% python3 -q
>>> import numpy as np
>>> np.set_printoptions(precision=1, suppress=True, linewidth=100, floatmode="fixed")
>>> rnd = lambda a: np.round(a, 1) + 0
>>> B = np.array([[-2, 3, 5, -4, 6],
...     [-8, 3, 5, 9, 3],
...     [-1, 9, -8, 1, -9],
...     [-1, -8, 1, 0, 5],
...     [0, -8, -9, 4, -6]])
>>> cent = np.array([[-2, 0], [2, 0]])
>>> m1 = np.block([[B, np.array([[9, 0], [8, 7], [6, 8], [6, 2], [3, 9]])], [np.zeros((2, 5)), cent]])
>>> m1
array([[-2.0,  3.0,  5.0, -4.0,  6.0,  9.0,  0.0],
       [-8.0,  3.0,  5.0,  9.0,  3.0,  8.0,  7.0],
       [-1.0,  9.0, -8.0,  1.0, -9.0,  6.0,  8.0],
       [-1.0, -8.0,  1.0,  0.0,  5.0,  6.0,  2.0],
       [ 0.0, -8.0, -9.0,  4.0, -6.0,  3.0,  9.0],
       [ 0.0,  0.0,  0.0,  0.0,  0.0, -2.0,  0.0],
       [ 0.0,  0.0,  0.0,  0.0,  0.0,  2.0,  0.0]])
>>> rk = np.linalg.matrix_rank(m1)
>>> rk
np.int64(6)
>>> N = np.linalg.svd(m1)[2][rk:].T
>>> [int(np.linalg.matrix_rank(np.delete(m1, i, axis=0))) for i in range(7)]
[5, 5, 5, 5, 5, 6, 6]
>>> rnd(N[:, 0] / N[np.abs(N[:, 0]).round(6).argmax(), 0])
array([1.0, 0.2, 0.2, 0.3, 0.3, 0.0, 0.4])
>>> [int(np.linalg.matrix_rank(m1[:i])) for i in range(1, len(m1) + 1)]
[1, 2, 3, 4, 5, 6, 6]
>>> rnd(N @ N.T)
array([[0.7, 0.1, 0.2, 0.2, 0.2, 0.0, 0.3],
       [0.1, 0.0, 0.0, 0.0, 0.0, 0.0, 0.0],
       [0.2, 0.0, 0.0, 0.0, 0.0, 0.0, 0.1],
       [0.2, 0.0, 0.0, 0.1, 0.1, 0.0, 0.1],
       [0.2, 0.0, 0.0, 0.1, 0.0, 0.0, 0.1],
       [0.0, 0.0, 0.0, 0.0, 0.0, 0.0, 0.0],
       [0.3, 0.0, 0.1, 0.1, 0.1, 0.0, 0.1]])
>>> A = np.load("out19.npy")
>>> A
array([[3, 0, 0, 0],
       [1, 3, 0, 0],
       [0, 0, 3, 0],
       [0, 0, 1, 3]])
>>> # 2 groups of indices that never mix
>>> vals, V = np.linalg.eig(A)
>>> np.prod(vals)
np.float64(81.0)
>>> A @ V[:, 0] - vals[0] * V[:, 0]
array([0.0, 0.0, 0.0, 0.0])
>>> rnd(np.sort(np.linalg.eigvals(A.T)))
array([3.0, 3.0, 3.0, 3.0])
>>> vals
array([3.0, 3.0, 3.0, 3.0])
>>> def softmax(z):
...     e = np.exp(z - z.max(axis=-1, keepdims=True))
...     return e / e.sum(axis=-1, keepdims=True)
... 
>>> rnd(softmax(A[1] + 4))
array([0.1, 0.8, 0.0, 0.0])
>>> rnd(softmax(A).sum(axis=1))
array([1.0, 1.0, 1.0, 1.0])
>>> scores = A @ A.T / np.sqrt(4)
>>> rnd(softmax(scores)[1] @ A)
array([1.0, 2.9, 0.0, 0.0])
>>> rnd(softmax(scores + np.triu(np.full(scores.shape, -np.inf), 1)))
array([[1.0, 0.0, 0.0, 0.0],
       [0.0, 1.0, 0.0, 0.0],
       [0.0, 0.0, 1.0, 0.0],
       [0.0, 0.0, 0.0, 1.0]])
>>> arr = 2 * np.eye(4) + np.ones((4, 4))
>>> arr
array([[3.0, 1.0, 1.0, 1.0],
       [1.0, 3.0, 1.0, 1.0],
       [1.0, 1.0, 3.0, 1.0],
       [1.0, 1.0, 1.0, 3.0]])
>>> vec = np.ones(4)
>>> for _ in range(4):
...     vec = arr @ vec
...     vec /= np.linalg.norm(vec)
...     print(round(vec @ arr @ vec, 1))
... 
6.0
6.0
6.0
6.0
>>> rnd(np.linalg.eigvalsh(arr)[-1])
np.float64(6.0)
>>> vec
array([0.5, 0.5, 0.5, 0.5])
>>> P = np.triu(np.array([[-3, -1, 2, 3], [0, 3, 3, -3], [3, 0, -3, 0], [-1, 1, -2, -1]]), 1) + np.eye(4)
>>> B = P @ arr @ np.linalg.inv(P)
>>> np.trace(B), np.trace(arr)
(np.float64(12.0), np.float64(12.0))
>>> np.linalg.matrix_rank(B)
np.int64(4)
>>> f, g = arr[0], arr[2]
>>> f @ f
np.float64(12.0)
>>> p = (f @ g) / (f @ f) * f
>>> rnd(p)
array([2.0, 0.7, 0.7, 0.7])
>>> rnd((g - p) @ f)
np.float64(0.0)
>>> np.outer(f, g)
array([[3.0, 3.0, 9.0, 3.0],
       [1.0, 1.0, 3.0, 1.0],
       [1.0, 1.0, 3.0, 1.0],
       [1.0, 1.0, 3.0, 1.0]])
>>> rnd(np.linalg.norm(f + g) ** 2 + np.linalg.norm(f - g) ** 2)
np.float64(48.0)
>>> vals, V = np.linalg.eig(arr)
>>> rnd(np.sort(np.linalg.eigvals(np.linalg.inv(arr))))
array([0.2, 0.5, 0.5, 0.5])
>>> rnd(vals)
array([2.0, 6.0, 2.0, 2.0])
>>> rnd(np.prod(vals))
np.float64(48.0)
>>> rnd(np.sort(np.linalg.eigvals(arr @ arr)))
array([ 4.0,  4.0,  4.0, 36.0])
>>> rng = np.random.default_rng(55)
>>> F = np.eye(6, dtype=int)[rng.permutation(6)] * np.array([-2, 1, 5, -8, -7, 1])
>>> F
array([[ 0,  0,  0,  0, -7,  0],
       [ 0,  0,  0, -8,  0,  0],
       [ 0,  1,  0,  0,  0,  0],
       [-2,  0,  0,  0,  0,  0],
       [ 0,  0,  0,  0,  0,  1],
       [ 0,  0,  5,  0,  0,  0]])
>>> vec = np.array([-1, -2, 0, 2, 0, 1])
>>> rhs = F @ vec
>>> rhs
array([  0, -16,  -2,   2,   1,   0])
>>> rnd(np.linalg.solve(F, F[:, 1]))
array([0.0, 1.0, 0.0, 0.0, 0.0, 0.0])
